$ python3 -q
>>> import numpy as np
>>> np.set_printoptions(precision=2, suppress=True, linewidth=140, floatmode="fixed")
>>> mat = np.load("test7.npy")
>>> mat
array([[0, 0, 0, 0, 0, 0, 0, 0, 0, 1, 0, 0],
       [0, 0, 0, 0, 0, 0, 0, 0, 0, 0, 1, 0],
       [0, 0, 0, 0, 1, 0, 0, 0, 0, 0, 0, 0],
       [0, 0, 1, 0, 0, 0, 0, 0, 0, 0, 0, 0],
       [0, 0, 0, 0, 0, 0, 0, 1, 0, 0, 0, 0],
       [0, 0, 0, 0, 0, 0, 0, 0, 1, 0, 0, 0],
       [0, 0, 0, 0, 0, 0, 0, 0, 0, 0, 0, 1],
       [1, 0, 0, 0, 0, 0, 0, 0, 0, 0, 0, 0],
       [0, 0, 0, 0, 0, 0, 1, 0, 0, 0, 0, 0],
       [0, 1, 0, 0, 0, 0, 0, 0, 0, 0, 0, 0],
       [0, 0, 0, 1, 0, 0, 0, 0, 0, 0, 0, 0],
       [0, 0, 0, 0, 0, 1, 0, 0, 0, 0, 0, 0]])
>>> # splits into 2 blocks
>>> np.linalg.matrix_power(mat, 100)
array([[0, 0, 0, 1, 0, 0, 0, 0, 0, 0, 0, 0],
       [0, 0, 0, 0, 1, 0, 0, 0, 0, 0, 0, 0],
       [0, 0, 0, 0, 0, 0, 0, 0, 0, 1, 0, 0],
       [1, 0, 0, 0, 0, 0, 0, 0, 0, 0, 0, 0],
       [0, 1, 0, 0, 0, 0, 0, 0, 0, 0, 0, 0],
       [0, 0, 0, 0, 0, 1, 0, 0, 0, 0, 0, 0],
       [0, 0, 0, 0, 0, 0, 1, 0, 0, 0, 0, 0],
       [0, 0, 0, 0, 0, 0, 0, 0, 0, 0, 1, 0],
       [0, 0, 0, 0, 0, 0, 0, 0, 1, 0, 0, 0],
       [0, 0, 1, 0, 0, 0, 0, 0, 0, 0, 0, 0],
       [0, 0, 0, 0, 0, 0, 0, 1, 0, 0, 0, 0],
       [0, 0, 0, 0, 0, 0, 0, 0, 0, 0, 0, 1]])
>>> np.sort(np.abs(np.linalg.eigvals(mat)))[::-1]
array([1.00, 1.00, 1.00, 1.00, 1.00, 1.00, 1.00, 1.00, 1.00, 1.00, 1.00, 1.00])
>>> mat.sum(axis=1)
array([1, 1, 1, 1, 1, 1, 1, 1, 1, 1, 1, 1])
>>> pr = np.eye(12)[11]
>>> for _ in range(7):
...     pr = pr @ mat
...     print(pr.round(2))
... 
[0.00 0.00 0.00 0.00 0.00 1.00 0.00 0.00 0.00 0.00 0.00 0.00]
[0.00 0.00 0.00 0.00 0.00 0.00 0.00 0.00 1.00 0.00 0.00 0.00]
[0.00 0.00 0.00 0.00 0.00 0.00 1.00 0.00 0.00 0.00 0.00 0.00]
[0.00 0.00 0.00 0.00 0.00 0.00 0.00 0.00 0.00 0.00 0.00 1.00]
[0.00 0.00 0.00 0.00 0.00 1.00 0.00 0.00 0.00 0.00 0.00 0.00]
[0.00 0.00 0.00 0.00 0.00 0.00 0.00 0.00 1.00 0.00 0.00 0.00]
[0.00 0.00 0.00 0.00 0.00 0.00 1.00 0.00 0.00 0.00 0.00 0.00]
>>> left, s = np.linalg.svd(mat)
Traceback (most recent call last):
  File "<python-input-10>", line 1, in <module>
    left, s = np.linalg.svd(mat)
    ^^^^^^^
ValueError: too many values to unpack (expected 2)
>>> left, s, Vh = np.linalg.svd(mat, full_matrices=False)
>>> np.allclose(left * s @ Vh, mat)
True
>>> left.T @ left
array([[1.00, 0.00, 0.00, 0.00, 0.00, 0.00, 0.00, 0.00, 0.00, 0.00, 0.00, 0.00],
       [0.00, 1.00, 0.00, 0.00, 0.00, 0.00, 0.00, 0.00, 0.00, 0.00, 0.00, 0.00],
       [0.00, 0.00, 1.00, 0.00, 0.00, 0.00, 0.00, 0.00, 0.00, 0.00, 0.00, 0.00],
       [0.00, 0.00, 0.00, 1.00, 0.00, 0.00, 0.00, 0.00, 0.00, 0.00, 0.00, 0.00],
       [0.00, 0.00, 0.00, 0.00, 1.00, 0.00, 0.00, 0.00, 0.00, 0.00, 0.00, 0.00],
       [0.00, 0.00, 0.00, 0.00, 0.00, 1.00, 0.00, 0.00, 0.00, 0.00, 0.00, 0.00],
       [0.00, 0.00, 0.00, 0.00, 0.00, 0.00, 1.00, 0.00, 0.00, 0.00, 0.00, 0.00],
       [0.00, 0.00, 0.00, 0.00, 0.00, 0.00, 0.00, 1.00, 0.00, 0.00, 0.00, 0.00],
       [0.00, 0.00, 0.00, 0.00, 0.00, 0.00, 0.00, 0.00, 1.00, 0.00, 0.00, 0.00],
       [0.00, 0.00, 0.00, 0.00, 0.00, 0.00, 0.00, 0.00, 0.00, 1.00, 0.00, 0.00],
       [0.00, 0.00, 0.00, 0.00, 0.00, 0.00, 0.00, 0.00, 0.00, 0.00, 1.00, 0.00],
       [0.00, 0.00, 0.00, 0.00, 0.00, 0.00, 0.00, 0.00, 0.00, 0.00, 0.00, 1.00]])
>>> vec = np.array([0, 0, -1, -2, 1, -1, 2, -2, -2, -2, 2, -1])
>>> round(np.linalg.norm(vec), 2), np.round(np.linalg.norm(mat @ vec), 2)
(np.float64(5.29), np.float64(5.29))
>>> 12 - np.linalg.matrix_rank(mat - np.eye(12), tol=1e-8)
np.int64(2)
>>> np.abs(np.linalg.eigvals(mat))
array([1.00, 1.00, 1.00, 1.00, 1.00, 1.00, 1.00, 1.00, 1.00, 1.00, 1.00, 1.00])
>>> np.round(np.linalg.det(mat), 2)
np.float64(1.0)
>>> feats = np.loadtxt("dump.csv", delimiter=",")
>>> feats
array([[ 0.17, -0.17, -0.83, -0.50],
       [-0.17,  0.97, -0.17, -0.10],
       [-0.83, -0.17,  0.17, -0.50],
       [-0.50, -0.10, -0.50,  0.70]])
>>> # symmetric, so the eigenvalues are real
>>> t3 = np.stack([feats, -1 * feats, feats[::-1]])
>>> np.round(np.einsum("bij,cij->bc", t3, t3), 2) + 0
array([[ 4.00, -4.00,  0.00],
       [-4.00,  4.00,  0.00],
       [ 0.00,  0.00,  4.00]])
>>> np.linalg.norm(t3, axis=(1, 2))
array([2.00, 2.00, 2.00])
>>> (t3 @ feats.T).shape
(3, 4, 4)
>>> np.linalg.matrix_rank(t3.reshape(3, -1))
np.int64(2)
>>> np.linalg.det(t3)
array([-1.00, -1.00, -1.00])
>>> vec = np.array([-3, -5, 5, -6])
>>> [p for p in range(1, 25) if np.allclose(np.linalg.matrix_power(feats, p), np.eye(4))]
[2, 4, 6, 8, 10, 12, 14, 16, 18, 20, 22, 24]
>>> round(np.linalg.det(feats), 2)
np.float64(-1.0)
>>> q, _ = np.linalg.qr(np.array([[1.1, -0.7, 0.1],
...     [-0.9, 0.6, 0.1],
...     [-1.1, -1.0, -1.3],
...     [0.1, 0.1, 1.2]]))
>>> J = q @ q.T
>>> J.round(2) + 0
array([[ 0.60, -0.49,  0.00,  0.07],
       [-0.49,  0.42,  0.00,  0.09],
       [ 0.00,  0.00,  1.00,  0.00],
       [ 0.07,  0.09,  0.00,  0.99]])
>>> # symmetric, so the eigenvalues are real
>>> evals, vecs = np.linalg.eigh(J)
>>> (evals > 1e-8).sum(), (evals < -1e-8).sum()
(np.int64(3), np.int64(0))
>>> round(evals.sum(), 2), np.round(np.trace(J), 2)
(np.float64(3.0), np.float64(3.0))
>>> evals.round(2) + 0
array([0.00, 1.00, 1.00, 1.00])
>>> np.unique(evals.round(6) + 0, return_counts=True)[1]
array([1, 3])
>>> np.linalg.eigvalsh(J + -3 * np.eye(4))
array([-3.00, -2.00, -2.00, -2.00])
>>> np.round(np.linalg.eigvalsh(J @ J), 2) + 0
array([0.00, 1.00, 1.00, 1.00])
>>> np.round(vecs.T @ vecs, 2) + 0
array([[1.00, 0.00, 0.00, 0.00],
       [0.00, 1.00, 0.00, 0.00],
       [0.00, 0.00, 1.00, 0.00],
       [0.00, 0.00, 0.00, 1.00]])
>>> np.round(np.diff(J, axis=0), 2) + 0
array([[-1.08,  0.90,  0.00,  0.01],
       [ 0.48, -0.42,  1.00, -0.09],
       [ 0.07,  0.09, -1.00,  0.99]])
>>> np.linalg.matrix_rank(J)
np.int64(3)
>>> np.zeros(4, 4)
Traceback (most recent call last):
  File "<python-input-45>", line 1, in <module>
    np.zeros(4, 4)
    ~~~~~~~~^^^^^^
TypeError: Cannot interpret '4' as a data type
>>> J[4]
Traceback (most recent call last):
  File "<python-input-46>", line 1, in <module>
    J[4]
    ~^^^
IndexError: index 4 is out of bounds for axis 0 with size 4
>>> np.round(J - J[0], 2) + 0
array([[ 0.00,  0.00,  0.00,  0.00],
       [-1.08,  0.90,  0.00,  0.01],
       [-0.60,  0.48,  1.00, -0.07],
       [-0.52,  0.57,  0.00,  0.91]])
>>> J.sum(axis=1)
array([0.18, 0.02, 1.00, 1.15])
>>> np.round(J.mean(axis=0), 2) + 0
array([0.05, 0.00, 0.25, 0.29])
>>> np.round(np.linalg.svd(J, compute_uv=False), 2) + 0
array([1.00, 1.00, 1.00, 0.00])
>>> np.count_nonzero(J)
np.int64(16)
>>> round(float(np.abs(J).max()), 2)
1.0
>>> np.unravel_index(np.abs(J).argmax(), J.shape)
(np.int64(2), np.int64(2))
>>> J.sum(axis=0)
array([0.18, 0.02, 1.00, 1.15])
>>> K = np.arange(77).reshape(11, 7) + 4
>>> K
array([[ 4,  5,  6,  7,  8,  9, 10],
       [11, 12, 13, 14, 15, 16, 17],
       [18, 19, 20, 21, 22, 23, 24],
       [25, 26, 27, 28, 29, 30, 31],
       [32, 33, 34, 35, 36, 37, 38],
       [39, 40, 41, 42, 43, 44, 45],
       [46, 47, 48, 49, 50, 51, 52],
       [53, 54, 55, 56, 57, 58, 59],
       [60, 61, 62, 63, 64, 65, 66],
       [67, 68, 69, 70, 71, 72, 73],
       [74, 75, 76, 77, 78, 79, 80]])
>>> # looks like rank 2
>>> left, s, Vh = np.linalg.svd(K)
>>> s.round(2) + 0
array([416.89,   8.18,   0.00,   0.00,   0.00,   0.00,   0.00])
>>> other = left[:, :2] @ np.diag(s[:2]) @ Vh[:2]
>>> round(float(np.linalg.norm(K - other) / np.linalg.norm(K)), 2)
0.0
>>> np.round(np.abs(K - other).max(), 2)
np.float64(0.0)
>>> np.round(np.linalg.norm(K - other, 2), 2), round(s[2], 2)
(np.float64(0.0), np.float64(0.0))
>>> np.linalg.matrix_rank(other)
np.int64(2)
>>> other = K / np.linalg.norm(K, axis=1)
Traceback (most recent call last):
  File "<python-input-65>", line 1, in <module>
    other = K / np.linalg.norm(K, axis=1)
            ~~^~~~~~~~~~~~~~~~~~~~~~~~~~~
ValueError: operands could not be broadcast together with shapes (11,7) (11,) 
>>> other = K / np.linalg.norm(K, axis=1, keepdims=True)
>>> cov = other @ other.T
>>> np.linalg.norm(other, axis=1)
array([1.00, 1.00, 1.00, 1.00, 1.00, 1.00, 1.00, 1.00, 1.00, 1.00, 1.00])
>>> np.argwhere(np.triu(np.abs(cov) > 0.95, 1))
array([[ 0,  1],
       [ 0,  2],
       [ 0,  3],
       [ 0,  4],
       [ 0,  5],
       [ 0,  6],
       [ 0,  7],
       [ 0,  8],
       [ 0,  9],
       [ 0, 10],
       [ 1,  2],
       [ 1,  3],
       [ 1,  4],
       [ 1,  5],
       [ 1,  6],
       [ 1,  7],
       [ 1,  8],
       [ 1,  9],
       [ 1, 10],
       [ 2,  3],
       [ 2,  4],
       [ 2,  5],
       [ 2,  6],
       [ 2,  7],
       [ 2,  8],
       [ 2,  9],
       [ 2, 10],
       [ 3,  4],
       [ 3,  5],
       [ 3,  6],
       [ 3,  7],
       [ 3,  8],
       [ 3,  9],
       [ 3, 10],
       [ 4,  5],
       [ 4,  6],
       [ 4,  7],
       [ 4,  8],
       [ 4,  9],
       [ 4, 10],
       [ 5,  6],
       [ 5,  7],
       [ 5,  8],
       [ 5,  9],
       [ 5, 10],
       [ 6,  7],
       [ 6,  8],
       [ 6,  9],
       [ 6, 10],
       [ 7,  8],
       [ 7,  9],
       [ 7, 10],
       [ 8,  9],
       [ 8, 10],
       [ 9, 10]])
>>> M = np.load("w.npy")
>>> M
array([[ -2.34,   4.37,  -6.21,  -1.20,   3.64,  -1.09,  -7.60,  -3.36,   0.79],
       [  3.97,  -6.90,   4.74,   1.19,   3.23,   3.29,   3.95,   0.74,  -3.00],
       [  7.94,   2.29,  -6.95,  -0.45,   0.20,   0.19,  -2.24,  -2.76,  -2.48],
       [  8.66,  -2.70,   1.81,  -1.37,  -2.23,  -1.38,  -1.75,   9.11,  -3.59],
       [ -1.23,  -2.78,  -3.37,  -4.23,  -0.07,  -0.46,  -1.05,   4.67,   0.98],
       [ -0.11,   2.89,  -7.38,   2.30,  -1.46,   3.79,   8.10,   5.38,  -2.66],
       [  2.22,   2.86,  -0.89,   0.11,   3.21,   2.57,   0.80,  -0.67,  -1.27],
       [  1.80,   3.87,   3.27,  -0.12,  -2.57,  -0.36,   4.93,  -0.32,  -0.96],
       [  6.10,   0.92,   0.40,   5.53,  -2.13,   2.87,   2.44,   1.24,  -0.03],
       [ -2.44,  -4.93,  -1.90,  -2.98,  -2.81,   0.31,   8.84,  -1.78,   2.75],
       [ -0.68,   0.30,   0.77,   0.84,   3.61,   3.77,   1.77,   3.18,  -1.01],
       [  3.70,   1.91,   2.94,  -3.77,  -0.53,   2.90,   1.39,  -5.12,   3.93],
       [ -0.03,   1.97,  -0.41,   3.94,   2.63,   1.12,   3.91,  -3.41,   0.61],
       [ -9.14,  -5.14,   3.55,   0.72,   1.56,  -1.58,   0.40,  -1.02,   1.52],
       [ -0.26,  -1.61,   0.73,  -0.12,   1.89,   2.08,  -0.20,  -0.81,  -3.14],
       [  1.08,   1.99,  -1.71,   2.23,   1.08,  -0.76,   2.76, -11.58,  -2.84],
       [ -5.12,  -5.28,   1.20,   0.60,  -3.54,  -2.79,  -3.81,  -8.39,  -1.67],
       [  4.38,  -8.08,   0.83,  -0.35,  -2.06,  -2.16,  -4.07,   0.10,  -3.35],
       [  1.53,  -1.01,  -3.37,  -0.47,   3.05,  -4.73,  -3.65,  -0.98,  -1.41],
       [ -3.26,  -2.62,   1.79,   0.63,   2.75,   1.19,   0.39,   0.76,   0.54],
       [ -1.30,   6.17,   6.44,   0.20,  -2.62,  -5.90,  -4.25,  -0.41,   0.43],
       [ -0.58,  -6.77,  -1.07,   0.24,  -2.65,   0.17,  -0.72,   5.97,  -2.89],
       [ -4.97,   0.51,   2.34,   0.30,   0.77,   1.01,   0.79,  -3.60,   1.42],
       [  0.69,   3.10,  -0.59,  -3.97,  -0.79,  -3.99,   6.74,   5.00,  -2.72],
       [  3.63,   5.58,   2.66,  -1.53,   6.41,   2.11,  -6.42,  -4.91,  -2.50],
       [ -2.67,   7.35,   3.68,  -2.00,  -0.80,  -4.15,   4.74,   3.92,  -3.04],
       [ -2.36,  -3.24,   1.20,   3.18,   0.76,   5.73,  -3.41,   3.23,   0.55],
       [ -1.40,   1.43,  -0.37,   1.24,  -0.84,   1.28,   1.92,  -7.16,  -1.14],
       [  2.39,   9.55,   3.06,   0.79,  -4.21,   0.32,   0.03,  -4.39,  -2.57],
       [  3.74,   3.82,  -0.92,   1.02,  -3.62,  -2.40,  -1.50,   7.74,   2.32]])
>>> other = np.c_[M[:, :7] @ np.array([[0, 0, 3, 2, 0, 3, 1],
...     [-3, -2, -2, -3, 1, 0, -3],
...     [2, -2, -1, 2, -3, -2, 1],
...     [0, 1, -2, 3, 2, -2, 3],
...     [-3, 0, -1, 3, 3, 2, 3],
...     [-3, -2, 3, 1, 2, -3, 0],
...     [2, 2, -3, -3, -2, -3, 0]]), np.array([0, -1, 3, 2, -3, -2, -2, 3, 3, 2, 2, -3, 1, 0, -2, -3, 2, -2, 2, 0, 3, 3, -1, 3, -1, -1, -3, -2, -3, 1])]
>>> other
array([[-48.38, -10.54,   8.74,  -1.18,  44.54,  41.15, -14.34,   0.00],
       [ 18.52,   6.83,  13.38,  42.82, -10.37, -15.21,  42.67,  -1.00],
       [-26.42,   4.01,  34.18,   1.27,  27.70,  45.17,  -6.63,   3.00],
       [ 19.05,  -0.33,  35.65,  22.11, -16.82,  30.03,   7.77,   2.00],
       [  1.09,   6.89,  15.54, -11.07,  -0.16,  15.90,  -9.16,  -3.00],
       [-14.22,  19.90, -14.80, -41.64,  16.63, -28.76, -13.64,  -2.00],
       [-26.10,  -7.37,   3.71,   4.21,  18.92,   4.53,   2.71,  -2.00],
       [ 13.58,  -3.82, -18.67, -24.69, -24.47, -19.75, -14.61,   3.00],
       [  0.70,   2.03,   8.42,  15.99,   5.25, -13.75,  13.94,   3.00],
       [ 36.17,  27.74, -12.38, -37.47, -30.68, -30.63,  -6.92,   2.00],
       [-17.96,  -5.30,  -2.70,  11.09,  14.50, -14.66,  12.54,   2.00],
       [ -4.18, -16.49,  16.94,  -6.62, -13.02,  -1.17, -11.99,  -3.00],
       [-10.16,   6.40, -22.50,   2.31,  13.39, -16.98,  13.36,   1.00],
       [ 23.38,   7.86, -29.63,   8.30, -13.63, -29.30,  16.67,   0.00],
       [ -6.02,  -2.92,   6.90,  13.76,   6.19,  -3.86,  10.61,  -2.00],
       [ -4.83,   8.71, -15.13,  -6.34,   7.78,  -1.64,   3.33,  -3.00],
       [ 29.61,   6.72,  -0.60,   7.82, -16.26,  -6.24,   3.10,   2.00],
       [ 30.42,  10.33,  36.96,  37.48, -13.63,  26.75,  22.22,  -2.00],
       [ -5.97,  10.45,   4.63,  13.31,  15.15,  43.51,   8.93,   2.00],
       [  0.40,   0.69,  -7.94,  15.08,   3.12, -13.86,  16.53,   0.00],
       [ 11.43, -21.72, -25.41,  -8.64, -23.91,   8.03, -20.63,   3.00],
       [ 24.17,  14.14,  17.71,  12.11,  -9.25,  -3.73,  11.43,   3.00],
       [ -0.61,  -5.84, -18.98,  -4.94,  -3.16, -24.05,  -0.95,  -1.00],
       [ 17.34,  12.47, -27.00, -47.59, -26.90,   1.36, -23.48,   3.00],
       [-49.82, -35.07,  19.31,  31.85,  30.83,  34.38,   4.19,  -1.00],
       [  9.64,  -6.28, -48.26, -46.80, -27.87, -14.74, -29.44,  -1.00],
       [-14.17, -11.02,  18.50,  35.18,  20.08, -21.28,  20.38,  -3.00],
       [ -2.51,   0.40, -10.25, -11.11,   1.22, -17.22,  -4.86,  -2.00],
       [-10.80, -25.01, -11.49, -27.78, -10.10, -10.00, -33.46,  -3.00],
       [  1.76,  -2.98,   3.38, -11.52,  -4.04,  15.48, -16.44,   1.00]])
>>> np.linalg.matrix_rank(other)
np.int64(8)
